% ipython --no-banner

In [1]: import numpy as np

In [2]: from numpy import linalg as LA

In [3]: np.set_printoptions(precision=3, suppress=True, linewidth=160, floatmode="fixed")

In [4]: K = np.load("arr.npy")

In [5]: print(K)
[[0 0 1 0]
 [0 0 1 2]
 [1 0 0 0]
 [1 2 0 0]]

In [6]: B = K ** -1
Traceback (most recent call last):
  Cell In[6], line 1
    B = K ** -1
ValueError: Integers to negative integer powers are not allowed.


In [7]: B = LA.inv(K)

In [8]: print(B)
[[ 0.000  0.000  1.000  0.000]
 [ 0.000  0.000 -0.500  0.500]
 [ 1.000  0.000  0.000  0.000]
 [-0.500  0.500  0.000  0.000]]

In [9]: print((np.abs(B) > 1e-9).astype(int))
[[0 0 1 0]
 [0 0 1 1]
 [1 0 0 0]
 [1 1 0 0]]

In [10]: print(np.round(np.poly(B), 3) + 0)
[ 1.000  0.000 -1.250  0.000  0.250]

In [11]: print(LA.eigvals(B))
[-1.000 -0.500  1.000  0.500]

In [12]: print(np.round(LA.det(B.T), 3))
0.25

In [13]: print(np.einsum("ij,ji->", B, B))
2.5

In [14]: print(round(float(LA.det(B[::-1])), 3))
0.25

In [15]: r0, v = K[0], K[3]

In [16]: print(r0 @ r0)
1

In [17]: print(r0 @ v)
0

In [18]: p = (r0 @ v) / (r0 @ r0) * r0

In [19]: print(p)
[0.000 0.000 0.000 0.000]

In [20]: print(v - p)
[1.000 2.000 0.000 0.000]

In [21]: print((v - p) @ r0)
0.0

In [22]: print(round(LA.norm(r0 + v) ** 2 + LA.norm(r0 - v) ** 2, 3))
12.0

In [23]: vals, V = LA.eig(K)

In [24]: print(round(float(np.prod(vals)), 3))
4.0

In [25]: print(np.round(K @ V[:, 0] - vals[0] * V[:, 0], 3) + 0)
[0.000 0.000 0.000 0.000]

In [26]: print(np.sort(LA.eigvals(LA.inv(K))))
[-1.000 -0.500  0.500  1.000]

In [27]: print(vals)
[-2.000 -1.000  2.000  1.000]

In [28]: W0 = np.load("x.npy")

In [29]: print(W0)
[[-1.000  1.000  0.000  0.000  0.000  0.000  0.000  0.000  0.000  0.000  0.000  0.000  0.000  0.000  0.000  0.000]
 [ 0.000 -1.000  1.000  0.000  0.000  0.000  0.000  0.000  0.000  0.000  0.000  0.000  0.000  0.000  0.000  0.000]
 [ 0.000  0.000 -1.000  1.000  0.000  0.000  0.000  0.000  0.000  0.000  0.000  0.000  0.000  0.000  0.000  0.000]
 [ 0.000  0.000  0.000 -1.000  1.000  0.000  0.000  0.000  0.000  0.000  0.000  0.000  0.000  0.000  0.000  0.000]
 [ 0.000  0.000  0.000  0.000 -1.000  1.000  0.000  0.000  0.000  0.000  0.000  0.000  0.000  0.000  0.000  0.000]
 [ 0.000  0.000  0.000  0.000  0.000 -1.000  1.000  0.000  0.000  0.000  0.000  0.000  0.000  0.000  0.000  0.000]
 [ 0.000  0.000  0.000  0.000  0.000  0.000 -1.000  1.000  0.000  0.000  0.000  0.000  0.000  0.000  0.000  0.000]
 [ 0.000  0.000  0.000  0.000  0.000  0.000  0.000 -1.000  1.000  0.000  0.000  0.000  0.000  0.000  0.000  0.000]
 [ 0.000  0.000  0.000  0.000  0.000  0.000  0.000  0.000 -1.000  1.000  0.000  0.000  0.000  0.000  0.000  0.000]
 [ 0.000  0.000  0.000  0.000  0.000  0.000  0.000  0.000  0.000 -1.000  1.000  0.000  0.000  0.000  0.000  0.000]
 [ 0.000  0.000  0.000  0.000  0.000  0.000  0.000  0.000  0.000  0.000 -1.000  1.000  0.000  0.000  0.000  0.000]
 [ 0.000  0.000  0.000  0.000  0.000  0.000  0.000  0.000  0.000  0.000  0.000 -1.000  1.000  0.000  0.000  0.000]
 [ 0.000  0.000  0.000  0.000  0.000  0.000  0.000  0.000  0.000  0.000  0.000  0.000 -1.000  1.000  0.000  0.000]
 [ 0.000  0.000  0.000  0.000  0.000  0.000  0.000  0.000  0.000  0.000  0.000  0.000  0.000 -1.000  1.000  0.000]
 [ 0.000  0.000  0.000  0.000  0.000  0.000  0.000  0.000  0.000  0.000  0.000  0.000  0.000  0.000 -1.000  1.000]
 [ 0.000  0.000  0.000  0.000  0.000  0.000  0.000  0.000  0.000  0.000  0.000  0.000  0.000  0.000  0.000 -1.000]]

In [30]: # triangular, det is the product of the diagonal

In [31]: print(np.kron(np.eye(2, dtype=int), K))
[[0 0 1 0 0 0 0 0]
 [0 0 1 2 0 0 0 0]
 [1 0 0 0 0 0 0 0]
 [1 2 0 0 0 0 0 0]
 [0 0 0 0 0 0 1 0]
 [0 0 0 0 0 0 1 2]
 [0 0 0 0 1 0 0 0]
 [0 0 0 0 1 2 0 0]]

In [32]: print(round(float(LA.det(K.T)), 3))
4.0

In [33]: print(np.round(LA.det(K[::-1]), 3))
4.0

In [34]: print(LA.matrix_rank(W0 - W0[0, 0] * np.eye(16)))
15

In [35]: print(np.prod(np.diag(W0)), round(LA.det(W0), 3))
1.0 1.0

In [36]: rng = np.random.default_rng(9)

In [37]: lab = rng.permutation(16)

In [38]: print(lab)
[ 9  7  2  6 10 13 12  3  5 15  8 11  4  0 14  1]

In [39]: B = W0[lab][:, lab]

In [40]: print(np.round(LA.det(B), 3), np.round(LA.det(W0[lab]), 3))
1.0 1.0

In [41]: print(np.diag(B))
[-1.000 -1.000 -1.000 -1.000 -1.000 -1.000 -1.000 -1.000 -1.000 -1.000 -1.000 -1.000 -1.000 -1.000 -1.000 -1.000]

In [42]: print(np.trace(B))
-16.0
